$ python -q
>>> import numpy as np
>>> np.set_printoptions(precision=2, suppress=True, linewidth=140, floatmode="fixed")
>>> m1 = np.load("dump.npy")
>>> m1.round(2) + 0
array([[ 0.95, -0.02, -0.11,  0.11, -0.21,  0.33,  0.02,  0.31, -0.13, -0.27,  0.60,  0.26,  0.47, -0.23],
       [-0.02,  1.71, -0.04, -0.10,  0.45, -0.06, -0.21, -0.25,  0.17,  0.37,  0.22, -0.07, -0.02, -0.22],
       [-0.11, -0.04,  1.37, -0.29,  0.24, -0.20,  0.19, -0.04,  0.37,  0.14, -0.03, -0.07,  0.32, -0.26],
       [ 0.11, -0.10, -0.29,  1.24, -0.26, -0.07,  0.02,  0.20, -0.20, -0.22, -0.06, -0.01, -0.62, -0.02],
       [-0.21,  0.45,  0.24, -0.26,  0.90,  0.13,  0.06,  0.38, -0.01, -0.19, -0.34, -0.13,  0.04,  0.34],
       [ 0.33, -0.06, -0.20, -0.07,  0.13,  1.90,  0.15,  0.20, -0.05,  0.03, -0.17, -0.07, -0.32,  0.02],
       [ 0.02, -0.21,  0.19,  0.02,  0.06,  0.15,  0.99, -0.77,  0.11,  0.09, -0.09, -0.01,  0.35, -0.03],
       [ 0.31, -0.25, -0.04,  0.20,  0.38,  0.20, -0.77,  1.59, -0.35, -0.30, -0.50,  0.21, -0.11,  0.32],
       [-0.13,  0.17,  0.37, -0.20, -0.01, -0.05,  0.11, -0.35,  1.97, -0.08, -0.06,  0.14,  0.00,  0.28],
       [-0.27,  0.37,  0.14, -0.22, -0.19,  0.03,  0.09, -0.30, -0.08,  1.59, -0.52,  0.26,  0.25,  0.59],
       [ 0.60,  0.22, -0.03, -0.06, -0.34, -0.17, -0.09, -0.50, -0.06, -0.52,  1.87,  0.06,  0.07, -0.10],
       [ 0.26, -0.07, -0.07, -0.01, -0.13, -0.07, -0.01,  0.21,  0.14,  0.26,  0.06,  1.75, -0.15, -0.21],
       [ 0.47, -0.02,  0.32, -0.62,  0.04, -0.32,  0.35, -0.11,  0.00,  0.25,  0.07, -0.15,  1.19,  0.05],
       [-0.23, -0.22, -0.26, -0.02,  0.34,  0.02, -0.03,  0.32,  0.28,  0.59, -0.10, -0.21,  0.05,  1.97]])
>>> # symmetric
>>> rk = np.linalg.matrix_rank(m1)
>>> rk
np.int64(11)
>>> ns = np.linalg.svd(m1)[2][rk:].T
>>> [int(np.linalg.matrix_rank(m1[:i])) for i in range(1, len(m1) + 1)]
[1, 2, 3, 4, 5, 6, 7, 8, 9, 10, 11, 11, 11, 11]
>>> [int(np.linalg.matrix_rank(np.delete(m1, i, axis=0))) for i in range(14)]
[11, 11, 11, 11, 11, 11, 11, 11, 11, 11, 11, 11, 11, 11]
>>> np.allclose(m1 @ ns, 0)
True
